In [1]: import numpy as np

In [2]: np.set_printoptions(precision=2, suppress=True, linewidth=120)

In [3]: def rd(a):
   ...:     return np.round(a, 2) + 0
   ...: 

In [4]: Q, _ = np.linalg.qr(np.array([[-0.5, -1.1, 0.1], [0.1, -0.5, -0.7], [2.1, 0.5, -0.5]]))

In [5]: vals = np.array([2, 1, 0])

In [6]: E = Q @ np.diag(vals) @ Q.T

In [7]: rd(E)
Out[7]: 
array([[ 0.84,  0.4 , -0.3 ],
       [ 0.4 ,  0.24,  0.18],
       [-0.3 ,  0.18,  1.92]])

In [8]: vals, V = np.linalg.eigh(E)

In [9]: print(np.unique(vals.round(6) + 0, return_counts=True)[1])
[1 1 1]

In [10]: print(rd(vals))
[0. 1. 2.]

In [11]: print(np.abs(V[:, -1]).round(6).argmax())
2

In [12]: rd(np.linalg.svd(E, compute_uv=False))
Out[12]: array([2., 1., 0.])

In [13]: rd(V @ np.diag(vals) @ V.T)
Out[13]: 
array([[ 0.84,  0.4 , -0.3 ],
       [ 0.4 ,  0.24,  0.18],
       [-0.3 ,  0.18,  1.92]])

In [14]: rd(np.linalg.eigvalsh(E @ E))
Out[14]: array([0., 1., 4.])

In [15]: rd(np.abs(V[:, -1]))
Out[15]: array([0.23, 0.05, 0.97])

In [16]: rd(np.linalg.eigvalsh(E + 4 * np.eye(3)))
Out[16]: array([4., 5., 6.])

In [17]: A = np.load("w.npy")

In [18]: A
Out[18]: 
array([[1.  , 0.  , 0.  , 0.  , 0.  ],
       [0.  , 0.67, 0.  , 0.  , 0.33],
       [0.  , 0.  , 1.  , 0.  , 0.  ],
       [0.  , 0.5 , 0.  , 0.5 , 0.  ],
       [0.  , 0.  , 0.  , 0.  , 1.  ]])

In [19]: # splits into 3 blocks

In [20]: def softmax(z):
    ...:     e = np.exp(z - z.max(axis=-1, keepdims=True))
    ...:     return e / e.sum(axis=-1, keepdims=True)
    ...: 

In [21]: rd(softmax(A[3] + 4))
Out[21]: array([0.16, 0.26, 0.16, 0.26, 0.16])

In [22]: S = A @ A.T / np.sqrt(5)

In [23]: rd(softmax(S))
Out[23]: 
array([[0.28, 0.18, 0.18, 0.18, 0.18],
       [0.18, 0.23, 0.18, 0.21, 0.21],
       [0.18, 0.18, 0.28, 0.18, 0.18],
       [0.18, 0.21, 0.18, 0.23, 0.18],
       [0.17, 0.2 , 0.17, 0.17, 0.27]])

In [24]: vals, V = np.linalg.eig(A)

In [25]: rd(np.sort(np.linalg.eigvals(A.T)))
Out[25]: array([0.5 , 0.67, 1.  , 1.  , 1.  ])

In [26]: print(rd(np.sort(np.linalg.eigvals(np.linalg.inv(A)))))
[1.   1.   1.   1.49 2.  ]

In [27]: rd(np.prod(vals))
Out[27]: np.float64(0.34)

In [28]: M2 = np.linalg.inv(A)

In [29]: np.allclose(M2, A.T)
Out[29]: False

In [30]: rd(np.linalg.cond(A))
Out[30]: np.float64(3.06)

In [31]: data = np.array([[1.37, 0.53, 0.3, -1.34],
    ...:     [0.7, 0.2, -0.7, -0.2],
    ...:     [1.4, 0.5, 0.4, -1.3]])

In [32]: M2 = data / np.linalg.norm(data, axis=1)
ValueError: operands could not be broadcast together with shapes (3,4) (3,) 


In [33]: M2 = data / np.linalg.norm(data, axis=1, keepdims=True)

In [34]: cov = M2 @ M2.T

In [35]: print(rd(np.degrees(np.arccos(np.clip(cov[0, 2], -1, 1)))))
3.29

In [36]: rd(np.linalg.norm(M2, axis=1))
Out[36]: array([1., 1., 1.])

In [37]: (np.abs(cov) > 0.9).astype(int)
Out[37]: 
array([[1, 0, 1],
       [0, 1, 0],
       [1, 0, 1]])

In [38]: rd(cov)
Out[38]: 
array([[1.  , 0.54, 1.  ],
       [0.54, 1.  , 0.51],
       [1.  , 0.51, 1.  ]])

In [39]: rd(cov[0])
Out[39]: array([1.  , 0.54, 1.  ])
